In [1]: import numpy as np

In [2]: from numpy import linalg as LA

In [3]: np.set_printoptions(precision=3, suppress=True, linewidth=120, sign=" ")

In [4]: other = np.array([[5, 4], [3, -4], [4, -3]])

In [5]: feats = np.kron(np.eye(3, dtype=int), other)

In [6]: feats
Out[6]: 
array([[ 5,  4,  0,  0,  0,  0],
       [ 3, -4,  0,  0,  0,  0],
       [ 4, -3,  0,  0,  0,  0],
       [ 0,  0,  5,  4,  0,  0],
       [ 0,  0,  3, -4,  0,  0],
       [ 0,  0,  4, -3,  0,  0],
       [ 0,  0,  0,  0,  5,  4],
       [ 0,  0,  0,  0,  3, -4],
       [ 0,  0,  0,  0,  4, -3]])

In [7]: other = np.c_[feats[:, :5] @ np.array([[2, -3, -3, 1, 1],
   ...:     [-4, 0, -4, 4, 2],
   ...:     [-5, 3, -2, 5, 1],
   ...:     [-4, 1, 5, 2, -2],
   ...:     [5, 1, 2, 1, 3]]), np.array([-3, -1, -1, 4, 3, 3, 1, -3, -1])]

In [8]: print(other)
[[ -6 -15 -31  21  13  -3]
 [ 22  -9   7 -13  -5  -1]
 [ 20 -12   0  -8  -2  -1]
 [-41  19  10  33  -3   4]
 [  1   5 -26   7  11   3]
 [ -8   9 -23  14  10   3]
 [ 25   5  10   5  15   1]
 [ 15   3   6   3   9  -3]
 [ 20   4   8   4  12  -1]]

In [9]: LA.matrix_rank(np.c_[feats, other])
Out[9]: np.int64(7)

In [10]: LA.norm(LA.qr(feats)[0].T @ other, axis=0) ** 2 / ((other ** 2).sum(axis=0) + 1e-12)
Out[10]: array([ 1.   ,  1.   ,  1.   ,  1.   ,  1.   ,  0.965])

In [11]: np.round(LA.norm(other - feats @ LA.lstsq(feats, other)[0], axis=0), 3) + 0
Out[11]: array([ 0.   ,  0.   ,  0.   ,  0.   ,  0.   ,  1.392])
